$ python3 -q
>>> import numpy as np
>>> import numpy.linalg as la
>>> np.set_printoptions(precision=2, suppress=True, linewidth=100)
>>> X = np.load("run16.npy")
>>> print(X)
[[1.   0.9  0.81]
 [0.9  1.   0.9 ]
 [0.81 0.9  1.  ]]
>>> U, sig, vt = la.svd(X, full_matrices=False)
>>> print(np.abs(vt[0]))
[0.57 0.59 0.57]
>>> print(sig / sig[0])
[1.   0.07 0.03]
>>> print(np.round(vt @ vt.T, 2) + 0)
[[1. 0. 0.]
 [0. 1. 0.]
 [0. 0. 1.]]
>>> print(sig)
[2.74 0.19 0.07]
>>> print(np.round(U.T @ X @ vt.T, 2) + 0)
[[2.74 0.   0.  ]
 [0.   0.19 0.  ]
 [0.   0.   0.07]]
>>> print(np.abs(U[:, 0]).round(6).argmax())
1
>>> rng = np.random.default_rng(353)
>>> lab = rng.permutation(3)
>>> print(lab)
[2 1 0]
>>> B = X[lab][:, lab]
>>> print(np.round(la.det(B), 2), round(float(la.det(X[lab])), 2))
0.04 -0.04
>>> print(np.diag(B))
[1. 1. 1.]
>>> print(np.allclose(B, X))
True
>>> print(np.sort(np.abs(la.eigvals(B))))
[0.07 0.19 2.74]
>>> print(B)
[[1.   0.9  0.81]
 [0.9  1.   0.9 ]
 [0.81 0.9  1.  ]]
>>> w1 = np.array([[-3, 2, 8], [-2, 0, 0], [-2, -3, -3]])
>>> c = np.array([0, -1, 2])
>>> hid = np.maximum(X @ w1 + c, 0)
>>> print((hid > 0).astype(int))
[[0 0 1]
 [0 0 1]
 [0 0 1]]
>>> print((hid > 0).mean(axis=0))
[0. 0. 1.]
>>> print(la.matrix_rank(hid))
1
>>> W2 = np.array([[1, 2], [1, 2], [2, 3]])
>>> print(w1 @ W2)
[[ 15  22]
 [ -2  -4]
 [-11 -19]]
>>> print((hid @ W2).round(6).argmax(axis=1))
[1 1 1]
>>> proj = np.triu(np.array([[1, 0, 3], [2, 2, 0], [1, 0, 3]]), 1) + np.eye(3)
>>> B = proj @ X @ la.inv(proj)
>>> print(np.round(la.det(B), 2))
0.04
>>> print(np.poly(B))
[ 1.   -3.    0.72 -0.04]
>>> x0 = np.array([1, 2, 1])
>>> rhs = X @ x0
>>> c, lr = np.zeros(3), 1 / la.norm(X, 2) ** 2
>>> for i in range(30):
...     c -= lr * X.T @ (X @ c - rhs)
...     if i % 5 == 0: print(i, round(la.norm(X @ c - rhs), 2))
... 
0 0.05
5 0.05
10 0.05
15 0.05
20 0.05
25 0.05
>>> print(c)
[1.32 1.38 1.32]
>>> M = np.loadtxt("x.csv", delimiter=",")
>>> print(M)
[[ 0.1   2.47  1.05]
 [-0.22  1.15  0.  ]
 [-0.07 -0.21 -0.46]
 [-0.06  0.66  0.27]]
>>> x0 = np.array([0, 1, 2])
>>> rhs = M @ x0
>>> print(rhs)
[ 4.57  1.15 -1.13  1.2 ]
>>> rhs = rhs + 0.1 * rng.normal(size=4)
>>> print(rhs)
[ 4.52  1.42 -1.03  1.04]
>>> c, *_ = la.lstsq(M, rhs)
>>> print(c.round())
[0. 1. 1.]
>>> print(c)
[0.06 1.19 1.49]
>>> print(np.round(M.T @ (rhs - M @ c), 2) + 0)
[0. 0. 0.]
>>> print(round(float(la.norm(rhs - M @ c)), 2))
0.18
